% python3 -q
>>> import numpy as np
>>> import numpy.linalg as la
>>> np.set_printoptions(precision=2, suppress=True, linewidth=160)
>>> def tidy(a):
...     return np.round(a, 2) + 0
... 
>>> m1 = np.loadtxt("test18.csv", delimiter=",")
>>> m1
array([[-2.,  0.,  0.,  0.,  0.,  0.,  0.],
       [ 0., -1.,  0.,  0.,  0.,  0.,  0.],
       [ 0.,  0.,  0.,  0.,  0.,  0.,  0.],
       [ 0.,  0.,  0., -2.,  0.,  0.,  0.],
       [ 0.,  0.,  0.,  0., -1.,  0.,  0.],
       [ 0.,  0.,  0.,  0.,  0.,  1.,  0.],
       [ 0.,  0.,  0.,  0.,  0.,  0.,  2.]])
>>> (la.matrix_power((m1 != 0) + (m1.T != 0) + np.eye(7), 7) > 0).astype(int)
array([[1, 0, 0, 0, 0, 0, 0],
       [0, 1, 0, 0, 0, 0, 0],
       [0, 0, 1, 0, 0, 0, 0],
       [0, 0, 0, 1, 0, 0, 0],
       [0, 0, 0, 0, 1, 0, 0],
       [0, 0, 0, 0, 0, 1, 0],
       [0, 0, 0, 0, 0, 0, 1]])
>>> (m1 != 0).astype(int)
array([[1, 0, 0, 0, 0, 0, 0],
       [0, 1, 0, 0, 0, 0, 0],
       [0, 0, 0, 0, 0, 0, 0],
       [0, 0, 0, 1, 0, 0, 0],
       [0, 0, 0, 0, 1, 0, 0],
       [0, 0, 0, 0, 0, 1, 0],
       [0, 0, 0, 0, 0, 0, 1]])
>>> np.flatnonzero(la.matrix_power((m1 != 0) + (m1.T != 0) + np.eye(7), 7)[3])
array([3])
>>> m1 @ m1
array([[4., 0., 0., 0., 0., 0., 0.],
       [0., 1., 0., 0., 0., 0., 0.],
       [0., 0., 0., 0., 0., 0., 0.],
       [0., 0., 0., 4., 0., 0., 0.],
       [0., 0., 0., 0., 1., 0., 0.],
       [0., 0., 0., 0., 0., 1., 0.],
       [0., 0., 0., 0., 0., 0., 4.]])
>>> tidy(np.sort(la.eigvals(m1).real))
array([-2., -2., -1., -1.,  0.,  1.,  2.])
>>> np.argsort(-la.norm(m1, axis=0).round(6), kind="stable")[:3]
array([0, 3, 6])
>>> [round(float(x), 2) for x in la.svd(m1, compute_uv=False)[:3]]
[2.0, 2.0, 2.0]
>>> K = np.load("run7.npy")
>>> K
array([[ 7,  0,  5, -6,  8],
       [-7,  6,  8,  0,  6],
       [-1,  1,  1, -7, -6],
       [ 5, -4, -6, -5, -1],
       [ 7, -8, -7, -2, -2]])
>>> x = np.array([7, 5, 7, 7, 9])
>>> target = K @ x
>>> b, lr = np.zeros(5), 1 / la.norm(K, 2) ** 2
>>> for i in range(200):
...     b -= lr * K.T @ (K @ b - target)
...     if i % 50 == 0: print(i, round(la.norm(K @ b - target), 2))
... 
0 94.49
50 8.0
100 3.9
150 2.35
>>> tidy(b)
array([6.66, 4.26, 7.35, 6.94, 9.02])
>>> (K + K.T) / 2
array([[ 7. , -3.5,  2. , -0.5,  7.5],
       [-3.5,  6. ,  4.5, -2. , -1. ],
       [ 2. ,  4.5,  1. , -6.5, -6.5],
       [-0.5, -2. , -6.5, -5. , -1.5],
       [ 7.5, -1. , -6.5, -1.5, -2. ]])
>>> assert K == K.T
Traceback (most recent call last):
  File "<python-input-21>", line 1, in <module>
    assert K == K.T
           ^^^^^^^^
ValueError: The truth value of an array with more than one element is ambiguous. Use a.any() or a.all()
>>> la.matrix_power(K, 3)
array([[  512,   -66,   356,  -277,   261],
       [-1040,   699,   378,   779,  -168],
       [-1006,   314,   -61,  -316,  -834],
       [  857,  -616,  -454,  -703,   -17],
       [ 1340,  -728,  -336,  -675,   445]])
>>> la.determinant(K)
Traceback (most recent call last):
  File "<python-input-23>", line 1, in <module>
    la.determinant(K)
    ^^^^^^^^^^^^^^
AttributeError: module 'numpy.linalg' has no attribute 'determinant'
